$ ipython --no-banner

In [1]: import numpy as np

In [2]: import numpy.linalg as la

In [3]: np.set_printoptions(suppress=True, linewidth=140)

In [4]: def rnd(a):
   ...:     return np.round(a, 2) + 0
   ...: 

In [5]: Q, _ = la.qr(np.array([[-0.9, 3.3, -1.3, -0.1],
   ...:     [2.6, 1.1, -1.5, 0.7],
   ...:     [0.5, 1.9, -0.9, -0.7],
   ...:     [0.9, 0.4, 1.4, -0.4]]))

In [6]: vecs, _ = la.qr(np.array([[0.2, 0.6, 2.0], [-1.6, -0.5, -0.1], [0.7, -0.4, -0.3]]))

In [7]: sv = 3 * 0.2 ** np.arange(3)

In [8]: J = Q[:, :3] * sv @ vecs[:3]

In [9]: print(rnd(J))
[[-0.37  0.53 -0.83]
 [-0.42 -1.85  1.86]
 [-0.31 -0.42  0.26]
 [-0.1  -0.73  0.56]]

In [10]: vec = np.array([-3, -1, 3])

In [11]: rhs = J @ vec

In [12]: print(rnd(la.lstsq(J, rhs)[0]))
[-3. -1.  3.]

In [13]: print(rnd(la.solve(J.T @ J, J.T @ rhs)))
[-3. -1.  3.]

In [14]: rng = np.random.default_rng(9146)

In [15]: rhs = rhs + 0.3 * rng.normal(size=4)

In [16]: print(rnd(rhs))
[-1.78  8.59  2.24  2.97]

In [17]: b, *_ = la.lstsq(J, rhs)

In [18]: print([round(float(la.norm(la.solve(J.T @ J + lam * np.eye(3), J.T @ rhs))), 2) for lam in (0, 1, 10, 100)])
[3.82, 2.89, 1.49, 0.26]

In [19]: print(rnd(la.norm(rhs - J @ b)))
0.04

In [20]: print(rnd(b))
[-2.36 -2.61  1.49]

In [21]: print(b.round())
[-2. -3.  1.]

In [22]: print(rnd(J.T @ (rhs - J @ b)))
[0. 0. 0.]

In [23]: out = np.c_[J[:, :1] @ np.array([[0]]), np.array([-5, -2, -2, 0])]

In [24]: print(out)
[[ 0. -5.]
 [ 0. -2.]
 [ 0. -2.]
 [ 0.  0.]]

In [25]: print(la.matrix_rank(out))
1

In [26]: print(rnd(la.lstsq(J, out[:, 0])[0]))
[0. 0. 0.]

In [27]: out = J / la.norm(J, axis=1, keepdims=True)

In [28]: cov = out @ out.T

In [29]: print((cov - 2 * np.eye(4)).round(6).argmax(axis=1))
[2 3 1 1]

In [30]: print(rnd(cov))
[[ 1.   -0.85 -0.53 -0.84]
 [-0.85  1.    0.9   0.99]
 [-0.53  0.9   1.    0.89]
 [-0.84  0.99  0.89  1.  ]]

In [31]: X = np.array([[1, -1], [1, 0], [1, 1], [1, 2]])

In [32]: vec = np.array([1, -1])

In [33]: rhs = X @ vec

In [34]: print(rnd(la.lstsq(X, rhs)[0]))
[ 1. -1.]

In [35]: print(rhs)
[ 2  1  0 -1]

In [36]: print(rnd(la.pinv(X) @ X))
[[1. 0.]
 [0. 1.]]

In [37]: rhs = rhs + 0.05 * rng.normal(size=4)

In [38]: print(rnd(rhs))
[ 2.01  1.   -0.08 -1.  ]

In [39]: b, *_ = la.lstsq(X, rhs)

In [40]: print(rnd(b))
[ 0.99 -1.01]

In [41]: print(b.round())
[ 1. -1.]

In [42]: print(rnd(X.T @ (rhs - X @ b)))
[0. 0.]
